In [1]: import numpy as np

In [2]: np.set_printoptions(precision=2, suppress=True, linewidth=160)

In [3]: M = np.load("x.npy")

In [4]: M
Out[4]: 
array([[ 10.98,  15.98,  -7.02,   1.  ,  -8.  ,   8.98,   8.01,  -1.98,  -0.98,   4.01],
       [  6.98,   2.  ,   0.03,  -1.  ,  -0.05,   3.98,   7.01,  -0.98,  -4.98,   1.95],
       [ 11.99,   0.02,  -9.03,   9.02,  -0.02,   2.98,   5.99,  -9.  ,   0.04, -11.99],
       [  0.99,   6.01,  -5.01,  -3.01,  -4.98,   2.01,   6.  ,  -2.99,  -0.03,   6.02],
       [  6.97,   5.98,  -1.02,   0.04,  -2.  ,   5.02,   4.99,   0.01,  -3.01,   1.98],
       [ 12.04,  12.01,  -0.01,   2.98,  -3.01,   8.94,   2.98,   2.99,  -3.01,  -0.01]])

In [5]: print([round(float(x), 2) for x in np.linalg.svd(M, compute_uv=False)[:3]])
[38.16, 21.3, 11.99]

In [6]: np.argsort(-np.linalg.norm(M, axis=0).round(6), kind="stable")[:3]
Out[6]: array([0, 1, 6])

In [7]: np.round(np.linalg.norm(M, 2) / np.linalg.norm(M), 2)
Out[7]: np.float64(0.83)

In [8]: out = M / np.sqrt((M ** 2).mean(axis=1, keepdims=True))

In [9]: out[0]
Out[9]: array([ 1.36,  1.97, -0.87,  0.12, -0.99,  1.11,  0.99, -0.24, -0.12,  0.5 ])

In [10]: np.linalg.norm(out, axis=1)
Out[10]: array([3.16, 3.16, 3.16, 3.16, 3.16, 3.16])

In [11]: W1 = np.array([[6, 2, 1, 2, 6, 3],
    ...:     [5, 3, 2, 5, 1, 5],
    ...:     [5, 6, 7, 4, 2, 6],
    ...:     [3, 3, 5, 2, 2, 1],
    ...:     [1, 6, 2, 5, 0, 0],
    ...:     [2, 9, 7, 5, 0, 9],
    ...:     [5, 6, 5, 4, 5, 4],
    ...:     [0, 8, 0, 9, 9, 1],
    ...:     [5, 1, 8, 3, 1, 8],
    ...:     [0, 7, 1, 8, 5, 6]])

In [12]: c = np.array([-6, -8, 0, 4, 9, -4])

In [13]: hid = np.maximum(M @ W1 + c, 0)

In [14]: (hid > 0).mean(axis=0)
Out[14]: array([1.  , 0.83, 1.  , 0.83, 0.83, 0.83])

In [15]: cent = np.array([[-2, -1], [-2, 1], [-1, 0], [2, 0], [0, 0], [-2, 1]])

In [16]: W1 @ cent
Out[16]: 
array([[-19,  -1],
       [-18,   3],
       [-33,   7],
       [-15,   1],
       [ -6,   5],
       [-37,  16],
       [-27,   5],
       [  0,   9],
       [-30,   4],
       [-11,  13]])
